$ python -q
>>> import numpy as np
>>> np.set_printoptions(precision=2, suppress=True, linewidth=160)
>>> data = np.array([[0.43, 0.52, 0.2],
...     [0.95, 1.98, 0.97],
...     [-0.51, -0.97, -0.51],
...     [-0.17, 0.33, 0.11],
...     [1.13, 1.82, 1.01],
...     [0.63, 1.21, 0.76],
...     [-1.25, -2.1, -1.09],
...     [-1.45, -2.98, -1.53],
...     [-0.57, -0.71, -0.23],
...     [-0.73, -1.57, -0.63],
...     [0.78, 1.22, 0.78],
...     [2.65, 5.48, 2.95],
...     [1.14, 2.16, 1.08],
...     [-1.96, -3.52, -1.77],
...     [0.41, 0.83, 0.52],
...     [0.0, 0.13, 0.14],
...     [-0.64, -1.26, -0.57],
...     [-0.43, -0.89, -0.27],
...     [1.39, 2.87, 1.38],
...     [-0.23, -0.62, -0.2],
...     [-1.35, -2.19, -1.17]])
>>> Z = data[[3, 7]].astype(float)
>>> for _ in range(7):
...     idx = np.linalg.norm(data[:, None] - Z, axis=-1).argmin(axis=1)
...     Z = np.array([data[idx == j].mean(axis=0) for j in range(2)])
... 
>>> idx
array([0, 0, 1, 0, 0, 0, 1, 1, 1, 1, 0, 0, 0, 1, 0, 0, 1, 1, 0, 1, 1])
>>> np.bincount(idx)
array([11, 10])
>>> Z[1] - Z[0]
array([-1.76, -3.37, -1.7 ])
>>> u = np.array([-1, 1, -2])
>>> np.correlate(data[2], data[7], "full")
array([0.78, 3.  , 4.41, 2.93, 0.74])
>>> np.cross(data[2, :3], data[7, :3])
array([-0.04, -0.04,  0.11])
>>> np.convolve(data[2], u)
array([0.51, 0.46, 0.56, 1.43, 1.02])
>>> P = data @ np.linalg.solve(data.T @ data, data.T)
>>> np.round(np.linalg.eigvalsh(P), 2) + 0
array([0., 0., 0., 0., 0., 0., 0., 0., 0., 0., 0., 0., 0., 0., 0., 0., 0., 0., 1., 1., 1.])
>>> idx = data[:, 2] > np.median(data[:, 2])
>>> u = data[idx].mean(axis=0) - data[~idx].mean(axis=0)
>>> np.argsort(-np.abs(u).round(6), kind="stable")
array([1, 0, 2])
>>> W0 = np.load("a.npy")
>>> W0
array([[ 0,  1,  0],
       [ 6, -1,  9],
       [ 0, -1,  0]])
>>> W0 @ W0
array([[ 6, -1,  9],
       [-6, -2, -9],
       [-6,  1, -9]])
>>> round(np.abs(np.linalg.eigvals(W0)).max(), 2)
np.float64(1.73)
>>> np.linalg.matrix_power(W0, 4)
array([[-12,   5, -18],
       [ 30,   1,  45],
       [ 12,  -5,  18]])
>>> np.trace(W0)
np.int64(-1)
>>> (W0 + W0.T) / 2
array([[ 0. ,  3.5,  0. ],
       [ 3.5, -1. ,  4. ],
       [ 0. ,  4. ,  0. ]])
>>> np.allclose(W0 @ W0.T, W0.T @ W0)
False
>>> round(np.linalg.det(W0), 2)
np.float64(0.0)
>>> rank = np.linalg.matrix_rank(W0)
>>> rank
np.int64(2)
>>> N = np.linalg.svd(W0)[2][rank:].T
>>> np.allclose(W0 @ N, 0)
True
>>> [int(np.linalg.matrix_rank(W0[:i])) for i in range(1, len(W0) + 1)]
[1, 2, 2]
>>> [int(np.linalg.matrix_rank(W0[:, :j + 1])) for j in range(3)]
[1, 2, 2]
>>> N.shape
(3, 1)
>>> np.round(N[:, 0] / N[np.abs(N[:, 0]).round(6).argmax(), 0], 2) + 0
array([ 1.  ,  0.  , -0.67])
>>> [int(np.linalg.matrix_rank(np.delete(W0, i, axis=0))) for i in range(3)]
[2, 1, 2]
>>> A2 = np.array([[-3, 5, -1], [-4, 5, 3]])
>>> Z = np.kron(A2, W0)
>>> round(np.linalg.norm(Z, 2), 2), round(float(np.linalg.norm(A2, 2) * np.linalg.norm(W0, 2)), 2)
(np.float64(95.52), 95.52)
>>> Z
array([[  0,  -3,   0,   0,   5,   0,   0,  -1,   0],
       [-18,   3, -27,  30,  -5,  45,  -6,   1,  -9],
       [  0,   3,   0,   0,  -5,   0,   0,   1,   0],
       [  0,  -4,   0,   0,   5,   0,   0,   3,   0],
       [-24,   4, -36,  30,  -5,  45,  18,  -3,  27],
       [  0,   4,   0,   0,  -5,   0,   0,  -3,   0]])
